In [1]: import numpy as np

In [2]: import numpy.linalg as la

In [3]: np.set_printoptions(precision=2, suppress=True, linewidth=120)

In [4]: data = np.array([[5.0, -1.0, -2.0, -2.0, 3.0],
   ...:     [0.0, 1.0, 0.0, 3.0, 0.0],
   ...:     [0.0, 0.0, 1.0, 0.0, 8.0],
   ...:     [0.0, 7.0, 0.0, 5.0, 5.0],
   ...:     [0.0, 4.0, 0.0, 9.0, 1.0]])

In [5]: U, s, Vh = la.svd(data)

In [6]: print(s.round(2) + 0)
[13.93  9.3   4.91  3.25  0.  ]

In [7]: print(np.argmax(s[:-1] / (s[1:] + 1e-6)) + 1)
4

In [8]: other = U[:, :4] @ np.diag(s[:4]) @ Vh[:4]

In [9]: print(other.round(2) + 0)
[[ 5. -1. -2. -2.  3.]
 [ 0.  1.  0.  3.  0.]
 [ 0.  0.  1.  0.  8.]
 [ 0.  7.  0.  5.  5.]
 [ 0.  4.  0.  9.  1.]]

In [10]: print(la.matrix_rank(data, rtol=0.05))
4

In [11]: print(round(float(la.norm(data - other) / la.norm(data)), 2))
0.0

In [12]: rng = np.random.default_rng(92)

In [13]: idx = rng.permutation(5)

In [14]: print(idx)
[2 3 0 4 1]

In [15]: other = data[idx][:, idx]

In [16]: print(np.round(la.det(other), 2), round(la.det(data[idx]), 2))
-5.0 5.0

In [17]: print(np.allclose(other, data))
False

In [18]: print(np.diag(other))
[1. 5. 5. 1. 1.]

In [19]: t = np.radians(60)

In [20]: r_ = np.eye(5)

In [21]: r_[2, 2] = r_[4, 4] = np.cos(t)

In [22]: r_[2, 4], r_[4, 2] = -np.sin(t), np.sin(t)

In [23]: print(r_)
[[ 1.    0.    0.    0.    0.  ]
 [ 0.    1.    0.    0.    0.  ]
 [ 0.    0.    0.5   0.   -0.87]
 [ 0.    0.    0.    1.    0.  ]
 [ 0.    0.    0.87  0.    0.5 ]]

In [24]: other = data @ r_.T

In [25]: print(np.allclose(data @ data.T, other @ other.T))
True

In [26]: print(np.abs(other - data).max(axis=0))
[0.   0.   7.43 0.   3.23]

In [27]: print(round(la.det(r_), 2), np.trace(r_))
1.0 4.0

In [28]: print(np.round(la.svd(data, compute_uv=False), 2) + 0, np.round(la.svd(other, compute_uv=False), 2) + 0)
[13.93  9.3   4.91  3.25  0.  ] [13.93  9.3   4.91  3.25  0.  ]

In [29]: cov = data.T @ data

In [30]: print(np.round(la.eigvalsh(cov)[::-1], 2) + 0)
[193.92  86.4   24.09  10.59   0.  ]

In [31]: print(cov)
[[ 25.  -5. -10. -10.  15.]
 [ -5.  67.   2.  76.  36.]
 [-10.   2.   5.   4.   2.]
 [-10.  76.   4. 119.  28.]
 [ 15.  36.   2.  28.  99.]]

In [32]: print(np.round(la.svd(data, compute_uv=False) ** 2, 2) + 0)
[193.92  86.4   24.09  10.59   0.  ]

In [33]: print(la.matrix_rank(cov))
5

In [34]: mat = np.load("w.npy")

In [35]: print(mat)
[[1 7 1 9 0]
 [0 5 2 8 4]
 [3 7 8 8 1]
 [7 6 8 6 1]
 [6 4 9 9 7]]

In [36]: r0 = np.array([-1, -2, 0, 0, -1])

In [37]: other = mat + np.outer(r0, np.eye(5)[1])

In [38]: print(other)
[[1. 6. 1. 9. 0.]
 [0. 3. 2. 8. 4.]
 [3. 7. 8. 8. 1.]
 [7. 6. 8. 6. 1.]
 [6. 3. 9. 9. 7.]]

In [39]: O = mat.astype(float).copy()

In [40]: for j in range(5):
    ...:     O[:, j] -= O[:, :j] @ (O[:, :j].T @ O[:, j])
    ...:     O[:, j] /= la.norm(O[:, j])
    ...: 

In [41]: print(np.round(O.T @ O, 2) + 0)
[[1. 0. 0. 0. 0.]
 [0. 1. 0. 0. 0.]
 [0. 0. 1. 0. 0.]
 [0. 0. 0. 1. 0.]
 [0. 0. 0. 0. 1.]]

In [42]: U, s, Vh = la.svd(mat, full_matrices=False)

In [43]: print(s / s[0])
[1.   0.31 0.22 0.09 0.03]

In [44]: print(round(np.sqrt((s ** 2).sum()), 2), round(float(la.norm(mat)), 2))
29.61 29.61

In [45]: print(np.round(U.T @ U, 2) + 0)
[[1. 0. 0. 0. 0.]
 [0. 1. 0. 0. 0.]
 [0. 0. 1. 0. 0.]
 [0. 0. 0. 1. 0.]
 [0. 0. 0. 0. 1.]]

In [46]: print(np.abs(U[:, 0]).round(6).argmax())
4

In [47]: print(np.round(U.T @ mat @ Vh.T, 2) + 0)
[[27.59  0.    0.    0.    0.  ]
 [ 0.    8.57  0.    0.    0.  ]
 [ 0.    0.    5.99  0.    0.  ]
 [ 0.    0.    0.    2.39  0.  ]
 [ 0.    0.    0.    0.    0.72]]

In [48]: print(s)
[27.59  8.57  5.99  2.39  0.72]

In [49]: print(np.round(Vh @ Vh.T, 2) + 0)
[[1. 0. 0. 0. 0.]
 [0. 1. 0. 0. 0.]
 [0. 0. 1. 0. 0.]
 [0. 0. 0. 1. 0.]
 [0. 0. 0. 0. 1.]]

In [50]: print(U.shape, s.shape, Vh.shape)
(5, 5) (5,) (5, 5)

In [51]: x0 = np.array([0, 7, 8, 4, -6])

In [52]: rhs = mat @ x0

In [53]: b, lr = np.zeros(5), 1 / la.norm(mat, 2) ** 2

In [54]: for i in range(6):
    ...:     b -= lr * mat.T @ (mat @ b - rhs)
    ...:     if i % 1 == 0: print(i, round(la.norm(mat @ b - rhs), 2))
    ...: 
0 49.49
1 47.2
2 45.03
3 42.98
4 41.04
5 39.19

In [55]: print(np.round(la.cond(mat), 2))
38.41

In [56]: print(b)
[ 2.59  4.81  4.31  5.08 -0.01]

In [57]: idx = rng.permutation(5)

In [58]: print(idx)
[0 1 2 4 3]

In [59]: other = mat[idx][:, idx]

In [60]: print(np.diag(other))
[1 5 8 7 6]

In [61]: print(np.allclose(other, mat))
False

In [62]: E = np.load("data.npy")

In [63]: print(E)
[[ 0.8 -0.7 -0.3  2.5 -0.7  1.7 -3.  -0.9  0.4 -0.7]
 [-0.3  0.9 -2.3 -1.1  1.  -0.8  3.   0.3 -0.7  3.5]
 [-1.5 -1.8 -0.1  0.2  0.2 -0.9 -2.1 -0.7  1.5  0.1]
 [-0.4  0.6  0.3  0.7 -1.5  0.7  4.2  1.7  0.1  0.7]]

In [64]: x0 = np.array([3, 1, 1, 3, 2, 1, 3, 3, 5, 5])

In [65]: h = np.maximum(E @ x0, 0)

In [66]: print(np.tanh(E @ x0))
[-1.  1. -1.  1.]

In [67]: print(np.maximum(E @ x0, 0) - np.maximum(-E @ x0, 0))
[-4.  19.5 -6.7 21.2]

In [68]: print(h)
[ 0.  19.5  0.  21.2]

In [69]: print(E.ravel(order="F"))
[ 0.8 -0.3 -1.5 -0.4 -0.7  0.9 -1.8  0.6 -0.3 -2.3 -0.1  0.3  2.5 -1.1  0.2  0.7 -0.7  1.   0.2 -1.5  1.7 -0.8 -0.9
  0.7 -3.   3.  -2.1  4.2 -0.9  0.3 -0.7  1.7  0.4 -0.7  1.5  0.1 -0.7  3.5  0.1  0.7]

In [70]: t3 = E.reshape(4, 2, -1)

In [71]: print(t3.shape)
(4, 2, 5)

In [72]: print(np.einsum("ihd,jhd->hij", t3, t3).shape)
(2, 4, 4)

In [73]: r0 = np.array([-1, -1])

In [74]: print(np.cross(E[0, :3], E[3, :3]))
[-0.03 -0.12  0.2 ]

In [75]: print(np.polyval(r0, E[0]))
[-1.8 -0.3 -0.7 -3.5 -0.3 -2.7  2.  -0.1 -1.4 -0.3]

In [76]: other = np.array([[5, 7, 4],
    ...:     [3, 6, 6],
    ...:     [7, 4, 7],
    ...:     [0, 6, 3],
    ...:     [1, 5, 8],
    ...:     [2, 0, 3],
    ...:     [2, 0, 5],
    ...:     [9, 3, 1],
    ...:     [4, 1, 0],
    ...:     [4, 0, 3]])

In [77]: print(np.vstack([E, other.T]).shape)
(7, 10)

In [78]: print(other.T @ E.T)
[[-12.8   4.4 -19.3  28.7]
 [  9.4  -7.3 -20.1   3.9]
 [-14.1  16.2 -28.9  21.1]]

In [79]: print(E @ other)
[[-12.8   9.4 -14.1]
 [  4.4  -7.3  16.2]
 [-19.3 -20.1 -28.9]
 [ 28.7   3.9  21.1]]

In [80]: other = E / np.sqrt((E ** 2).mean(axis=1, keepdims=True))

In [81]: print(la.matrix_rank(other) == la.matrix_rank(E))
True

In [82]: print(other[0])
[ 0.55 -0.48 -0.21  1.71 -0.48  1.16 -2.06 -0.62  0.27 -0.48]

In [83]: feats = np.loadtxt("dump.csv", delimiter=",")

In [84]: print(feats)
[[  0.5   1.    1.2   1.3  -0.4  -0.4  -0.1   0.8   0.6  -0.5]
 [  1.1   0.2  -0.3  -0.2  -0.4   0.8  -0.5   1.8   0.7  -0.6]
 [ -0.9  -0.2   0.5  -0.1  -0.1  -0.3  -0.8   0.1   0.   -1. ]
 [ -0.5  -1.1   0.3   0.5  -0.1  -1.1   0.1  -1.3  -2.4  -1.1]
 [  1.2   0.3  -1.1   0.3  -1.6   0.3   1.2  -0.4  -0.5  -1.7]
 [ -0.3  -0.1   0.2  -0.8   0.8   0.8  -1.2   0.6  -0.5   0.5]
 [-23.    6.    7.    7.   -8.    7.    4.   21.   -8.  -10. ]
 [  2.4  -0.7   0.3   1.2   0.9  -0.1  -0.9   0.8  -0.7  -1.4]
 [  1.3   1.1  -0.2  -0.6   1.1   0.9  -0.3  -0.3  -0.7   1.9]
 [ -0.9   0.1   2.    0.5  -0.6   1.6  -0.6   1.9   1.9  -0.6]
 [  1.1   0.1  -0.7  -0.4   0.2   2.    1.4  -0.8   0.6  -1. ]
 [  1.    0.4   0.2   0.    0.3  -0.3  -1.6  -0.2   0.2  -0.2]]

In [85]: other = feats / np.sqrt((feats ** 2).mean(axis=1, keepdims=True))

In [86]: print(other[4])
[ 1.19  0.3  -1.09  0.3  -1.58  0.3   1.19 -0.4  -0.49 -1.68]

In [87]: print(la.norm(other, axis=1))
[3.16 3.16 3.16 3.16 3.16 3.16 3.16 3.16 3.16 3.16 3.16 3.16]

In [88]: print(la.matrix_rank(feats - feats.mean(axis=1, keepdims=True)))
9
